In [1]: import numpy as np

In [2]: import numpy.linalg as la

In [3]: np.set_printoptions(precision=2, suppress=True, linewidth=100)

In [4]: F = np.loadtxt("test0.csv", delimiter=",")

In [5]: F
Out[5]: 
array([[ 1.,  1.,  1.,  1.,  1.,  1.,  1.,  1.],
       [ 1.,  1., -1., -1.,  1.,  1., -1., -1.],
       [ 1., -1.,  1., -1.,  1., -1.,  1., -1.],
       [ 1., -1., -1.,  1.,  1., -1., -1.,  1.],
       [ 1.,  1., -1., -1., -1., -1.,  1.,  1.],
       [ 1., -1., -1.,  1., -1.,  1.,  1., -1.],
       [ 1.,  1.,  1.,  1., -1., -1., -1., -1.]])

In [6]: Uu, sigma = la.svd(F)
ValueError: too many values to unpack (expected 2)


In [7]: Uu, sigma, Vh = la.svd(F, full_matrices=False)

In [8]: round(float(np.sqrt((sigma ** 2).sum())), 2), np.round(la.norm(F), 2)
Out[8]: (7.48, np.float64(7.48))

In [9]: Uu.shape, sigma.shape, Vh.shape
Out[9]: ((7, 7), (7,), (7, 8))

In [10]: np.allclose(Uu * sigma @ Vh, F)
Out[10]: True

In [11]: np.round(Vh @ Vh.T, 2) + 0
Out[11]: 
array([[1., 0., 0., 0., 0., 0., 0.],
       [0., 1., 0., 0., 0., 0., 0.],
       [0., 0., 1., 0., 0., 0., 0.],
       [0., 0., 0., 1., 0., 0., 0.],
       [0., 0., 0., 0., 1., 0., 0.],
       [0., 0., 0., 0., 0., 1., 0.],
       [0., 0., 0., 0., 0., 0., 1.]])

In [12]: np.cumsum(sigma ** 2) / np.sum(sigma ** 2)
Out[12]: array([0.14, 0.29, 0.43, 0.57, 0.71, 0.86, 1.  ])

In [13]: vec = np.array([0, -1, -1, 0, 0, 2, 0, -2])

In [14]: (F @ vec).argmax()
Out[14]: np.int64(5)

In [15]: la.norm(F @ vec) <= la.norm(F, 2) * la.norm(vec) + 1e-9
Out[15]: np.True_

In [16]: (F * vec).sum(axis=1)
Out[16]: array([-2.,  4.,  0., -2., -4.,  6., -2.])

In [17]: B = np.array([[4, 4, 4, 5],
    ...:     [4, 3, 2, 5],
    ...:     [1, 3, 0, 3],
    ...:     [4, 2, 0, 2],
    ...:     [0, 3, 5, 5],
    ...:     [3, 4, 4, 1],
    ...:     [5, 2, 4, 4],
    ...:     [2, 4, 4, 5],
    ...:     [5, 5, 5, 4],
    ...:     [4, 2, 2, 1],
    ...:     [1, 0, 5, 5],
    ...:     [3, 5, 4, 2]])

In [18]: C = np.array([[0, 1, 0, -2, 0, 2, -2, 0, -1, 1, -1],
    ...:     [0, -1, -1, 1, 2, -1, 1, 2, 2, -2, 0],
    ...:     [0, 1, 2, 0, -1, 2, -2, 0, -2, -1, 2],
    ...:     [-2, -2, 0, -1, 0, 2, 2, -1, -1, 1, -2]])

In [19]: mat = B @ C

In [20]: mat
Out[20]: 
array([[-10,  -6,   4,  -9,   4,  22,  -2,   3,  -9,  -3,  -6],
       [-10,  -7,   1, -10,   4,  19,   1,   1,  -7,   1, -10],
       [ -6,  -8,  -3,  -2,   6,   5,   7,   3,   2,  -2,  -7],
       [ -4,  -2,  -2,  -8,   4,  10,  -2,   2,  -2,   2,  -8],
       [-10,  -8,   7,  -2,   1,  17,   3,   1,  -9,  -6,   0],
       [ -2,   1,   4,  -3,   4,  12,  -8,   7,  -4,  -8,   3],
       [ -8,  -1,   6, -12,   0,  24,  -8,   0, -13,   1,  -5],
       [-10,  -8,   4,  -5,   4,  18,   2,   3,  -7,  -5,  -4],
       [ -8,  -3,   5,  -9,   5,  23,  -7,   6,  -9,  -6,  -3],
       [ -2,   2,   2,  -7,   2,  12,  -8,   3,  -5,  -1,  -2],
       [-10,  -4,  10,  -7,  -5,  22,  -2,  -5, -16,   1,  -1],
       [ -4,  -2,   3,  -3,   6,  13,  -5,   8,  -3,  -9,   1]])

In [21]: rng = np.random.default_rng(88)

In [22]: B = mat + rng.integers(-2, 3, (12, 4)) @ rng.integers(-2, 3, (4, 11))

In [23]: B
Out[23]: 
array([[-12,  -6,   7, -11,  -1,  24,   2,   6,  -8,   1,  -8],
       [-14,  -9,   2, -14,   2,  16,   3,   4,  -4,   1, -16],
       [ -4,  -8,  -5,  -4,  10,   3,   4,   0,   7,  -4, -10],
       [  3,  -4,  -4,  -4,  -1,  13,   0,  -3,   0,   7, -11],
       [ -6,  -8,   7,  -4,  -1,  19,   4,  -2,  -2,  -2,  -5],
       [  1,  -1,   2,   3,   1,  13,  -7,   5,  -9,  -7,   5],
       [ -9,   1,   6, -14,   5,  23, -11,   0, -12,  -2,  -3],
       [-11, -10,   2,  -9,   7,  13,   0,   2,  -1,  -8, -11],
       [-14,   1,   7, -13,  13,  21, -11,  10, -11, -12,   3],
       [ -4,   2,   1, -11,   7,   8, -11,   3,  -1,  -5,  -5],
       [-15,   0,  15,  -7,  -6,  26,   0,   1, -23,   2,   8],
       [  1,  -6,   0,   7,  -1,  15,  -2,   5, -11,  -6,   3]])

In [24]: la.matrix_rank(B - mat, tol=1e-8)
Out[24]: np.int64(4)

In [25]: np.round(la.svd(B - mat, compute_uv=False), 2) + 0
Out[25]: array([29.08, 25.19, 15.48,  9.79,  0.  ,  0.  ,  0.  ,  0.  ,  0.  ,  0.  ,  0.  ])

In [26]: Uu, sigma, Vh = la.svd(mat, full_matrices=False)

In [27]: np.round(Uu.T @ mat @ Vh.T, 2) + 0
Out[27]: 
array([[79.7 ,  0.  ,  0.  ,  0.  ,  0.  ,  0.  ,  0.  ,  0.  ,  0.  ,  0.  ,  0.  ],
       [ 0.  , 23.58,  0.  ,  0.  ,  0.  ,  0.  ,  0.  ,  0.  ,  0.  ,  0.  ,  0.  ],
       [ 0.  ,  0.  , 22.13,  0.  ,  0.  ,  0.  ,  0.  ,  0.  ,  0.  ,  0.  ,  0.  ],
       [ 0.  ,  0.  ,  0.  , 17.89,  0.  ,  0.  ,  0.  ,  0.  ,  0.  ,  0.  ,  0.  ],
       [ 0.  ,  0.  ,  0.  ,  0.  ,  0.  ,  0.  ,  0.  ,  0.  ,  0.  ,  0.  ,  0.  ],
       [ 0.  ,  0.  ,  0.  ,  0.  ,  0.  ,  0.  ,  0.  ,  0.  ,  0.  ,  0.  ,  0.  ],
       [ 0.  ,  0.  ,  0.  ,  0.  ,  0.  ,  0.  ,  0.  ,  0.  ,  0.  ,  0.  ,  0.  ],
       [ 0.  ,  0.  ,  0.  ,  0.  ,  0.  ,  0.  ,  0.  ,  0.  ,  0.  ,  0.  ,  0.  ],
       [ 0.  ,  0.  ,  0.  ,  0.  ,  0.  ,  0.  ,  0.  ,  0.  ,  0.  ,  0.  ,  0.  ],
       [ 0.  ,  0.  ,  0.  ,  0.  ,  0.  ,  0.  ,  0.  ,  0.  ,  0.  ,  0.  ,  0.  ],
       [ 0.  ,  0.  ,  0.  ,  0.  ,  0.  ,  0.  ,  0.  ,  0.  ,  0.  ,  0.  ,  0.  ]])

In [28]: Uu.shape, sigma.shape, Vh.shape
Out[28]: ((12, 11), (11,), (11, 11))

In [29]: sigma.round(2) + 0
Out[29]: array([79.7 , 23.58, 22.13, 17.89,  0.  ,  0.  ,  0.  ,  0.  ,  0.  ,  0.  ,  0.  ])

In [30]: np.round(sigma / sigma[0], 2) + 0
Out[30]: array([1.  , 0.3 , 0.28, 0.22, 0.  , 0.  , 0.  , 0.  , 0.  , 0.  , 0.  ])

In [31]: (sigma > 1e-8).sum()
Out[31]: np.int64(4)
